$ python3 -q
>>> import numpy as np
>>> np.set_printoptions(precision=3, suppress=True, linewidth=200, legacy="1.25")
>>> def tidy(a):
...     return np.round(a, 3) + 0
... 
>>> sv = 20 * 0.9 ** np.arange(3)
>>> rng = np.random.default_rng(903)
>>> feats = rng.normal(size=(27, 3)) * rng.permutation(sv)
>>> print(tidy(feats))
[[  0.697   9.07  -19.141]
 [  4.926 -26.594 -17.489]
 [ -2.135  20.083 -34.435]
 [ 19.409  30.158 -10.13 ]
 [ 15.174  31.952  41.877]
 [ 11.912 -13.163 -22.656]
 [ -3.088  -8.242   1.191]
 [ -4.797  18.053  27.208]
 [-14.927   5.728  43.016]
 [  0.605  51.924   7.457]
 [ 14.728   1.387   9.929]
 [-32.792  22.373   0.758]
 [ 12.64   12.968  -2.188]
 [  6.776  -6.117 -20.024]
 [ 14.778  12.14    5.845]
 [ -1.002 -21.31   20.84 ]
 [  2.837  -0.889   4.113]
 [-12.514   4.395  10.65 ]
 [ 29.713   2.706 -16.766]
 [ 25.445   3.475  -1.629]
 [  4.351 -30.246  -0.822]
 [ -0.696 -26.421  39.368]
 [-20.767  17.015  11.505]
 [-15.503  22.348   0.447]
 [ 16.931   1.119 -17.063]
 [ 24.474 -18.14  -23.912]
 [ 16.52    1.152 -17.789]]
>>> Xs = feats - feats.mean(axis=0)
>>> left, sv, Vt = np.linalg.svd(Xs, full_matrices=False)
>>> print(tidy(Xs.mean(axis=0)))
[0. 0. 0.]
>>> print(tidy(Vt[0] * np.sign(Vt[0, np.abs(Vt[0]).argmax()])))
[-0.385  0.475  0.791]
>>> print(tidy(sv ** 2 / (sv ** 2).sum()))
[0.492 0.341 0.167]
>>> print(tidy(np.abs(Vt[-1])))
[0.921 0.143 0.362]
>>> print(np.abs(left[:, 0]).argmax())
8
>>> vec = np.array([3, 1, 1])
>>> target = feats @ vec
>>> print(tidy(np.linalg.solve(feats.T @ feats, feats.T @ target)))
[3. 1. 1.]
>>> print(tidy(np.linalg.pinv(feats) @ feats))
[[1. 0. 0.]
 [0. 1. 0.]
 [0. 0. 1.]]
>>> print(tidy(np.linalg.lstsq(feats, target)[0]))
[3. 1. 1.]
>>> target = target + 0.05 * rng.normal(size=27)
>>> print(tidy(target))
[ -8.025 -29.219 -20.779  78.342 119.342  -0.019 -16.297  30.831   3.978  61.114  55.59  -75.257  48.656  -5.837  62.305  -3.448  11.7   -22.55   75.036  78.2   -18.002  10.913 -33.706 -23.7
  34.867  31.318  32.974]
>>> beta, *_ = np.linalg.lstsq(feats, target)
>>> print([round(float(np.linalg.norm(np.linalg.solve(feats.T @ feats + lam * np.eye(3), feats.T @ target))), 2) for lam in (0, 1, 10, 100)])
[3.32, 3.32, 3.31, 3.25]
>>> print(beta.round())
[3. 1. 1.]
>>> print(tidy(feats.T @ (target - feats @ beta)))
[0. 0. 0.]
